% ipython --no-banner

In [1]: import numpy as np

In [2]: np.set_printoptions(precision=4, suppress=True, linewidth=140)

In [3]: arr = np.load("dump.npy")

In [4]: arr
Out[4]: 
array([[ 1.02,  4.  , -4.  ,  2.  , -2.  ],
       [ 3.  , -4.98,  2.  , -1.  ,  4.  ],
       [-3.  , -5.  ,  0.02,  0.  ,  4.  ],
       [ 0.  , -5.  ,  0.  , -3.98,  3.  ],
       [ 1.  ,  4.  , -4.  ,  2.  , -1.98]])

In [5]: round(float(np.linalg.norm(arr) ** 2 / np.linalg.norm(arr, 2) ** 2), 4)
Out[5]: 1.2596

In [6]: round(np.linalg.norm(arr[1], 1), 4), round(float(np.linalg.norm(arr[1], np.inf)), 4)
Out[6]: (np.float64(14.98), 4.98)

In [7]: r0 = np.array([0, 4, 2])

In [8]: np.convolve(arr[4], r0)
Out[8]: array([ 0.  ,  4.  , 18.  , -8.  ,  0.  , -3.92, -3.96])

In [9]: np.polyval(r0, arr[4])
Out[9]: array([  6.  ,  18.  , -14.  ,  10.  ,  -5.92])

In [10]: np.cross(arr[4, :3], arr[3, :3])
Out[10]: array([-20.,  -0.,  -5.])

In [11]: F = np.loadtxt("x.csv", delimiter=",")

In [12]: F
Out[12]: 
array([[ 1.    ,  0.    ,  0.    ,  0.    ,  0.    ,  0.    ],
       [ 0.    ,  1.    ,  0.    ,  0.    ,  0.    ,  0.    ],
       [ 0.    ,  0.    , -0.7071,  0.    , -0.7071,  0.    ],
       [ 0.    ,  0.    ,  0.    ,  1.    ,  0.    ,  0.    ],
       [ 0.    ,  0.    ,  0.7071,  0.    , -0.7071,  0.    ],
       [ 0.    ,  0.    ,  0.    ,  0.    ,  0.    ,  1.    ]])

In [13]: x0 = np.array([1, 2, -1, -1, -1, -2])

In [14]: np.round((F * x0).sum(axis=1), 4) + 0
Out[14]: array([ 1.    ,  2.    ,  1.4142, -1.    ,  0.    , -2.    ])

In [15]: (F @ x0).argmax()
Out[15]: np.int64(1)

In [16]: np.sign((F @ x0).round(6))
Out[16]: array([ 1.,  1.,  1., -1.,  0., -1.])

In [17]: np.round(F @ (2 * x0), 4) + 0
Out[17]: array([ 2.    ,  4.    ,  2.8284, -2.    ,  0.    , -4.    ])

In [18]: x0 = np.array([3, -4, 5, 4, 4, -1])

In [19]: F.T @ (F @ x0)
Out[19]: array([ 3., -4.,  5.,  4.,  4., -1.])

In [20]: round(np.linalg.det(F), 4)
Out[20]: np.float64(1.0)

In [21]: np.linalg.inv(F)
Out[21]: 
array([[ 1.    ,  0.    ,  0.    ,  0.    ,  0.    ,  0.    ],
       [ 0.    ,  1.    ,  0.    ,  0.    ,  0.    ,  0.    ],
       [ 0.    ,  0.    , -0.7071,  0.    ,  0.7071,  0.    ],
       [ 0.    ,  0.    ,  0.    ,  1.    ,  0.    ,  0.    ],
       [-0.    , -0.    , -0.7071, -0.    , -0.7071, -0.    ],
       [ 0.    ,  0.    ,  0.    ,  0.    ,  0.    ,  1.    ]])

In [22]: [p for p in range(1, 25) if np.allclose(np.linalg.matrix_power(F, p), np.eye(6))]
Out[22]: [8, 16, 24]

In [23]: m1 = np.loadtxt("block18.csv", delimiter=",")

In [24]: m1
Out[24]: 
array([[-0.6195,  0.6514,  0.2254, -0.3755],
       [ 0.0387, -0.0768, -0.7549, -0.6502],
       [ 0.4259,  0.7422, -0.3674,  0.3643],
       [-0.6582, -0.1373, -0.4943,  0.5509]])

In [25]: np.round(m1 @ m1.T, 4) + 0
Out[25]: 
array([[1., 0., 0., 0.],
       [0., 1., 0., 0.],
       [0., 0., 1., 0.],
       [0., 0., 0., 1.]])

In [26]: np.linalg.pinv(m1)
Out[26]: 
array([[-0.6195,  0.0387,  0.4259, -0.6582],
       [ 0.6514, -0.0768,  0.7422, -0.1373],
       [ 0.2254, -0.7549, -0.3674, -0.4943],
       [-0.3755, -0.6502,  0.3643,  0.5509]])

In [27]: round(float(m1[:, 0] @ m1[:, 3]), 4)
Out[27]: 0.0

In [28]: np.round(m1.T @ m1, 4) + 0
Out[28]: 
array([[1., 0., 0., 0.],
       [0., 1., 0., 0.],
       [0., 0., 1., 0.],
       [0., 0., 0., 1.]])

In [29]: x0 = np.array([-2, -2, -2, -1])

In [30]: round(float(np.linalg.norm(x0)), 4), np.round(np.linalg.norm(m1 @ x0), 4)
Out[30]: (3.6056, np.float64(3.6056))

In [31]: np.sort(np.abs(np.degrees(np.angle(np.linalg.eigvals(m1)))))
Out[31]: array([  0.    , 104.8564, 104.8564, 180.    ])

In [32]: np.linalg.inv(m1)
Out[32]: 
array([[-0.6195,  0.0387,  0.4259, -0.6582],
       [ 0.6514, -0.0768,  0.7422, -0.1373],
       [ 0.2254, -0.7549, -0.3674, -0.4943],
       [-0.3755, -0.6502,  0.3643,  0.5509]])

In [33]: round(float(np.linalg.det(arr[::-1])), 4)
Out[33]: -9.3972

In [34]: round(float(np.linalg.det(arr.T)), 4)
Out[34]: -9.3972

In [35]: round(np.linalg.det(2 * arr), 4), np.round(np.linalg.det(arr), 4)
Out[35]: (np.float64(-300.7094), np.float64(-9.3972))

In [36]: np.einsum("ii->", arr)
Out[36]: np.float64(-9.9)

In [37]: np.kron(np.eye(2, dtype=int), arr)
Out[37]: 
array([[ 1.02,  4.  , -4.  ,  2.  , -2.  ,  0.  ,  0.  , -0.  ,  0.  , -0.  ],
       [ 3.  , -4.98,  2.  , -1.  ,  4.  ,  0.  , -0.  ,  0.  , -0.  ,  0.  ],
       [-3.  , -5.  ,  0.02,  0.  ,  4.  , -0.  , -0.  ,  0.  ,  0.  ,  0.  ],
       [ 0.  , -5.  ,  0.  , -3.98,  3.  ,  0.  , -0.  ,  0.  , -0.  ,  0.  ],
       [ 1.  ,  4.  , -4.  ,  2.  , -1.98,  0.  ,  0.  , -0.  ,  0.  , -0.  ],
       [ 0.  ,  0.  , -0.  ,  0.  , -0.  ,  1.02,  4.  , -4.  ,  2.  , -2.  ],
       [ 0.  , -0.  ,  0.  , -0.  ,  0.  ,  3.  , -4.98,  2.  , -1.  ,  4.  ],
       [-0.  , -0.  ,  0.  ,  0.  ,  0.  , -3.  , -5.  ,  0.02,  0.  ,  4.  ],
       [ 0.  , -0.  ,  0.  , -0.  ,  0.  ,  0.  , -5.  ,  0.  , -3.98,  3.  ],
       [ 0.  ,  0.  , -0.  ,  0.  , -0.  ,  1.  ,  4.  , -4.  ,  2.  , -1.98]])

In [38]: data = np.array([[6.0, 3.0, 9.0, 6.0, -9.0],
    ...:     [3.0, -2.0, 3.0, 2.0, -3.0],
    ...:     [9.0, 3.0, 6.0, 6.0, -9.0],
    ...:     [6.0, 2.0, 6.0, 1.0, -6.0],
    ...:     [-9.0, -3.0, -9.0, -6.0, 6.0]])

In [39]: # equal to its transpose

In [40]: r0 = np.array([2, -2, 0])

In [41]: np.polyval(r0, data[3])
Out[41]: array([60.,  4., 60.,  0., 84.])

In [42]: np.convolve(data[3], r0)
Out[42]: array([ 12.,  -8.,   8., -10., -14.,  12.,   0.])

In [43]: out = np.linalg.inv(data)

In [44]: np.linalg.inv(out)
Out[44]: 
array([[ 6.,  3.,  9.,  6., -9.],
       [ 3., -2.,  3.,  2., -3.],
       [ 9.,  3.,  6.,  6., -9.],
       [ 6.,  2.,  6.,  1., -6.],
       [-9., -3., -9., -6.,  6.]])

In [45]: round(float(np.linalg.det(data) * np.linalg.det(out)), 4)
Out[45]: 1.0

In [46]: np.round(np.linalg.cond(data), 4)
Out[46]: np.float64(9.6667)

In [47]: (np.abs(out) > 1e-9).astype(int)
Out[47]: 
array([[1, 1, 1, 1, 1],
       [1, 1, 1, 1, 1],
       [1, 1, 1, 1, 1],
       [1, 1, 1, 1, 1],
       [1, 1, 1, 1, 1]])

In [48]: np.linalg.det(data) * out
Out[48]: 
array([[-540.,   81.,  243.,  162., -243.],
       [  81., -756.,   81.,   54.,  -81.],
       [ 243.,   81., -540.,  162., -243.],
       [ 162.,   54.,  162., -675., -162.],
       [-243.,  -81., -243., -162., -540.]])
